$ python -q
>>> import numpy as np
>>> import numpy.linalg as la
>>> np.set_printoptions(precision=3, suppress=True, linewidth=160)
>>> def tidy(a):
...     return np.round(a, 3) + 0
... 
>>> out = np.array([[2, 2, 2, 2, 0, 2, 2, 2],
...     [0, 2, 1, 2, 0, 0, 1, 0],
...     [1, 2, 1, 1, 0, 2, 0, 1],
...     [0, 1, 1, 1, 2, 0, 0, 1],
...     [1, 0, 2, 1, 2, 0, 0, 0],
...     [1, 2, 2, 2, 0, 0, 0, 1],
...     [1, 2, 1, 2, 2, 0, 2, 1],
...     [1, 1, 1, 0, 1, 0, 1, 1],
...     [2, 1, 2, 2, 0, 0, 0, 0]])
>>> arr = out.T @ out
>>> print(arr)
[[13 13 15 14  5  6  7  8]
 [13 23 18 21  7  8 11 12]
 [15 18 21 20  9  6  8 10]
 [14 21 20 23  8  6 10 10]
 [ 5  7  9  8 13  0  5  5]
 [ 6  8  6  6  0  8  4  6]
 [ 7 11  8 10  5  4 10  7]
 [ 8 12 10 10  5  6  7  9]]
>>> theta = np.radians(60)
>>> R = np.eye(8)
>>> R[4, 4] = R[5, 5] = np.cos(theta)
>>> R[4, 5], R[5, 4] = -np.sin(theta), np.sin(theta)
>>> print(tidy(R))
[[ 1.     0.     0.     0.     0.     0.     0.     0.   ]
 [ 0.     1.     0.     0.     0.     0.     0.     0.   ]
 [ 0.     0.     1.     0.     0.     0.     0.     0.   ]
 [ 0.     0.     0.     1.     0.     0.     0.     0.   ]
 [ 0.     0.     0.     0.     0.5   -0.866  0.     0.   ]
 [ 0.     0.     0.     0.     0.866  0.5    0.     0.   ]
 [ 0.     0.     0.     0.     0.     0.     1.     0.   ]
 [ 0.     0.     0.     0.     0.     0.     0.     1.   ]]
>>> out = arr @ R.T
>>> print(tidy(np.abs(out - arr).max(axis=0)))
[ 0.     0.     0.     0.    10.428 11.258  0.     0.   ]
>>> f = np.array([6, 3, 1, 3, 8, 9, 0, 3, 2, 5, 4, 9])
>>> X = -3 * np.eye(12) + np.outer(f, f)
>>> print(X)
[[33. 18.  6. 18. 48. 54.  0. 18. 12. 30. 24. 54.]
 [18.  6.  3.  9. 24. 27.  0.  9.  6. 15. 12. 27.]
 [ 6.  3. -2.  3.  8.  9.  0.  3.  2.  5.  4.  9.]
 [18.  9.  3.  6. 24. 27.  0.  9.  6. 15. 12. 27.]
 [48. 24.  8. 24. 61. 72.  0. 24. 16. 40. 32. 72.]
 [54. 27.  9. 27. 72. 78.  0. 27. 18. 45. 36. 81.]
 [ 0.  0.  0.  0.  0.  0. -3.  0.  0.  0.  0.  0.]
 [18.  9.  3.  9. 24. 27.  0.  6.  6. 15. 12. 27.]
 [12.  6.  2.  6. 16. 18.  0.  6.  1. 10.  8. 18.]
 [30. 15.  5. 15. 40. 45.  0. 15. 10. 22. 20. 45.]
 [24. 12.  4. 12. 32. 36.  0. 12.  8. 20. 13. 36.]
 [54. 27.  9. 27. 72. 81.  0. 27. 18. 45. 36. 78.]]
>>> q, R = la.qr(X)
>>> print(tidy(q.T @ q))
[[1. 0. 0. 0. 0. 0. 0. 0. 0. 0. 0. 0.]
 [0. 1. 0. 0. 0. 0. 0. 0. 0. 0. 0. 0.]
 [0. 0. 1. 0. 0. 0. 0. 0. 0. 0. 0. 0.]
 [0. 0. 0. 1. 0. 0. 0. 0. 0. 0. 0. 0.]
 [0. 0. 0. 0. 1. 0. 0. 0. 0. 0. 0. 0.]
 [0. 0. 0. 0. 0. 1. 0. 0. 0. 0. 0. 0.]
 [0. 0. 0. 0. 0. 0. 1. 0. 0. 0. 0. 0.]
 [0. 0. 0. 0. 0. 0. 0. 1. 0. 0. 0. 0.]
 [0. 0. 0. 0. 0. 0. 0. 0. 1. 0. 0. 0.]
 [0. 0. 0. 0. 0. 0. 0. 0. 0. 1. 0. 0.]
 [0. 0. 0. 0. 0. 0. 0. 0. 0. 0. 1. 0.]
 [0. 0. 0. 0. 0. 0. 0. 0. 0. 0. 0. 1.]]
>>> print(tidy(np.trace(q @ q.T)))
12.0
>>> print(tidy(q @ R))
[[33. 18.  6. 18. 48. 54.  0. 18. 12. 30. 24. 54.]
 [18.  6.  3.  9. 24. 27.  0.  9.  6. 15. 12. 27.]
 [ 6.  3. -2.  3.  8.  9.  0.  3.  2.  5.  4.  9.]
 [18.  9.  3.  6. 24. 27.  0.  9.  6. 15. 12. 27.]
 [48. 24.  8. 24. 61. 72.  0. 24. 16. 40. 32. 72.]
 [54. 27.  9. 27. 72. 78.  0. 27. 18. 45. 36. 81.]
 [ 0.  0.  0.  0.  0.  0. -3.  0.  0.  0.  0.  0.]
 [18.  9.  3.  9. 24. 27.  0.  6.  6. 15. 12. 27.]
 [12.  6.  2.  6. 16. 18.  0.  6.  1. 10.  8. 18.]
 [30. 15.  5. 15. 40. 45.  0. 15. 10. 22. 20. 45.]
 [24. 12.  4. 12. 32. 36.  0. 12.  8. 20. 13. 36.]
 [54. 27.  9. 27. 72. 81.  0. 27. 18. 45. 36. 78.]]
>>> print(tidy(abs(R[0, 0])), tidy(la.norm(X[:, 0])))
108.871 108.871
>>> print(q.shape, R.shape)
(12, 12) (12, 12)
>>> evals, vecs = la.eigh(X)
>>> x = np.array([0, 3, 2, -3, 2, 2, 3, 2, 0, 0, -2, 3])
>>> print(tidy(la.eigvalsh(X[1:, 1:])))
[ -3.  -3.  -3.  -3.  -3.  -3.  -3.  -3.  -3.  -3. 296.]
>>> print(x @ X @ x)
3553.0
>>> print(X.ravel(order="F"))
[33. 18.  6. 18. 48. 54.  0. 18. 12. 30. 24. 54. 18.  6.  3.  9. 24. 27.  0.  9.  6. 15. 12. 27.  6.  3. -2.  3.  8.  9.  0.  3.  2.  5.  4.  9. 18.  9.  3.
  6. 24. 27.  0.  9.  6. 15. 12. 27. 48. 24.  8. 24. 61. 72.  0. 24. 16. 40. 32. 72. 54. 27.  9. 27. 72. 78.  0. 27. 18. 45. 36. 81.  0.  0.  0.  0.  0.  0.
 -3.  0.  0.  0.  0.  0. 18.  9.  3.  9. 24. 27.  0.  6.  6. 15. 12. 27. 12.  6.  2.  6. 16. 18.  0.  6.  1. 10.  8. 18. 30. 15.  5. 15. 40. 45.  0. 15. 10.
 22. 20. 45. 24. 12.  4. 12. 32. 36.  0. 12.  8. 20. 13. 36. 54. 27.  9. 27. 72. 81.  0. 27. 18. 45. 36. 78.]
>>> print(X.reshape(2, -1))
[[33. 18.  6. 18. 48. 54.  0. 18. 12. 30. 24. 54. 18.  6.  3.  9. 24. 27.  0.  9.  6. 15. 12. 27.  6.  3. -2.  3.  8.  9.  0.  3.  2.  5.  4.  9. 18.  9.  3.
   6. 24. 27.  0.  9.  6. 15. 12. 27. 48. 24.  8. 24. 61. 72.  0. 24. 16. 40. 32. 72. 54. 27.  9. 27. 72. 78.  0. 27. 18. 45. 36. 81.]
 [ 0.  0.  0.  0.  0.  0. -3.  0.  0.  0.  0.  0. 18.  9.  3.  9. 24. 27.  0.  6.  6. 15. 12. 27. 12.  6.  2.  6. 16. 18.  0.  6.  1. 10.  8. 18. 30. 15.  5.
  15. 40. 45.  0. 15. 10. 22. 20. 45. 24. 12.  4. 12. 32. 36.  0. 12.  8. 20. 13. 36. 54. 27.  9. 27. 72. 81.  0. 27. 18. 45. 36. 78.]]
>>> print(X.reshape(-1, 2))
[[33. 18.]
 [ 6. 18.]
 [48. 54.]
 [ 0. 18.]
 [12. 30.]
 [24. 54.]
 [18.  6.]
 [ 3.  9.]
 [24. 27.]
 [ 0.  9.]
 [ 6. 15.]
 [12. 27.]
 [ 6.  3.]
 [-2.  3.]
 [ 8.  9.]
 [ 0.  3.]
 [ 2.  5.]
 [ 4.  9.]
 [18.  9.]
 [ 3.  6.]
 [24. 27.]
 [ 0.  9.]
 [ 6. 15.]
 [12. 27.]
 [48. 24.]
 [ 8. 24.]
 [61. 72.]
 [ 0. 24.]
 [16. 40.]
 [32. 72.]
 [54. 27.]
 [ 9. 27.]
 [72. 78.]
 [ 0. 27.]
 [18. 45.]
 [36. 81.]
 [ 0.  0.]
 [ 0.  0.]
 [ 0.  0.]
 [-3.  0.]
 [ 0.  0.]
 [ 0.  0.]
 [18.  9.]
 [ 3.  9.]
 [24. 27.]
 [ 0.  6.]
 [ 6. 15.]
 [12. 27.]
 [12.  6.]
 [ 2.  6.]
 [16. 18.]
 [ 0.  6.]
 [ 1. 10.]
 [ 8. 18.]
 [30. 15.]
 [ 5. 15.]
 [40. 45.]
 [ 0. 15.]
 [10. 22.]
 [20. 45.]
 [24. 12.]
 [ 4. 12.]
 [32. 36.]
 [ 0. 12.]
 [ 8. 20.]
 [13. 36.]
 [54. 27.]
 [ 9. 27.]
 [72. 81.]
 [ 0. 27.]
 [18. 45.]
 [36. 78.]]
>>> blk = X.reshape(12, 2, -1)
>>> print(np.swapaxes(blk, 1, 2)[11])
[[54.  0.]
 [27. 27.]
 [ 9. 18.]
 [27. 45.]
 [72. 36.]
 [81. 78.]]
